% ipython --no-banner

In [1]: import numpy as np

In [2]: from numpy import linalg as LA

In [3]: np.set_printoptions(precision=3, suppress=True, linewidth=100, sign=" ")

In [4]: K = np.loadtxt("out10.csv", delimiter=",")

In [5]: K
Out[5]: 
array([[ 0.1,  1.6,  0.6,  2.6, -3. ,  1.2,  0.5,  0.9, -0.1],
       [-1. , -2.1,  1.7,  1.9,  3. , -0.8, -0.9,  1. , -0.3],
       [ 0.5, -1.3,  0.2,  0.6,  4. , -0.7,  0.2, -0.1, -0.2],
       [-0.3,  0. , -0.1,  1.1, -5. ,  0.1, -0.4, -1.4,  0.1],
       [ 0.4,  0.3,  0.7, -0.5,  4.5,  1.1, -1.2, -1.5, -1.4],
       [ 1. ,  0.2, -0.1, -0.1,  5. ,  0.4, -0.7,  0.4,  0.4],
       [ 0.1,  1.6,  1. ,  0.6, -4.5,  1.2, -0.2, -1.9,  0.7],
       [-0.3,  1.3,  1.4, -0.7, -1. , -1. ,  0. , -3. , -1.3]])

In [6]: np.round(LA.norm(K[0] - K[3]), 3)
Out[6]: np.float64(4.1)

In [7]: round(K[0] @ K[3], 3)
Out[7]: np.float64(16.42)

In [8]: round(float(LA.norm(K, "nuc")), 3)
Out[8]: 29.078

In [9]: round(LA.norm(K) ** 2 / LA.norm(K, 2) ** 2, 3)
Out[9]: np.float64(1.443)

In [10]: print(round(float(LA.norm(K[0], 1)), 3), np.round(LA.norm(K[0], np.inf), 3))
10.6 3.0

In [11]: LA.norm(K, axis=1).argmax()
Out[11]: np.int64(6)

In [12]: LA.norm(K, axis=1)
Out[12]: array([ 4.604,  4.843,  4.35 ,  5.334,  5.301,  5.199,  5.455,  4.113])

In [13]: A2 = np.array([[-1, 2, -1],
    ...:     [-1, -1, 0],
    ...:     [2, -2, 1],
    ...:     [2, 2, 1],
    ...:     [1, 0, -2],
    ...:     [-1, 1, 0],
    ...:     [-2, -2, 2],
    ...:     [-2, 1, 0],
    ...:     [-1, -2, -2]])

In [14]: print(LA.matrix_rank(K @ A2))
3

In [15]: ang = np.radians(120)

In [16]: r_ = np.eye(9)

In [17]: r_[2, 2] = r_[7, 7] = np.cos(ang)

In [18]: r_[2, 7], r_[7, 2] = -np.sin(ang), np.sin(ang)

In [19]: r_
Out[19]: 
array([[ 1.   ,  0.   ,  0.   ,  0.   ,  0.   ,  0.   ,  0.   ,  0.   ,  0.   ],
       [ 0.   ,  1.   ,  0.   ,  0.   ,  0.   ,  0.   ,  0.   ,  0.   ,  0.   ],
       [ 0.   ,  0.   , -0.5  ,  0.   ,  0.   ,  0.   ,  0.   , -0.866,  0.   ],
       [ 0.   ,  0.   ,  0.   ,  1.   ,  0.   ,  0.   ,  0.   ,  0.   ,  0.   ],
       [ 0.   ,  0.   ,  0.   ,  0.   ,  1.   ,  0.   ,  0.   ,  0.   ,  0.   ],
       [ 0.   ,  0.   ,  0.   ,  0.   ,  0.   ,  1.   ,  0.   ,  0.   ,  0.   ],
       [ 0.   ,  0.   ,  0.   ,  0.   ,  0.   ,  0.   ,  1.   ,  0.   ,  0.   ],
       [ 0.   ,  0.   ,  0.866,  0.   ,  0.   ,  0.   ,  0.   , -0.5  ,  0.   ],
       [ 0.   ,  0.   ,  0.   ,  0.   ,  0.   ,  0.   ,  0.   ,  0.   ,  1.   ]])

In [20]: A2 = K @ r_.T

In [21]: round(float(LA.det(r_)), 3), np.trace(r_)
Out[21]: (1.0, np.float64(6.0))

In [22]: LA.svd(K, compute_uv=False), LA.svd(A2, compute_uv=False)
Out[22]: 
(array([ 11.59 ,   5.022,   3.903,   3.422,   1.837,   1.417,   1.244,   0.644]),
 array([ 11.59 ,   5.022,   3.903,   3.422,   1.837,   1.417,   1.244,   0.644]))

In [23]: np.allclose(K @ K.T, A2 @ A2.T)
Out[23]: True
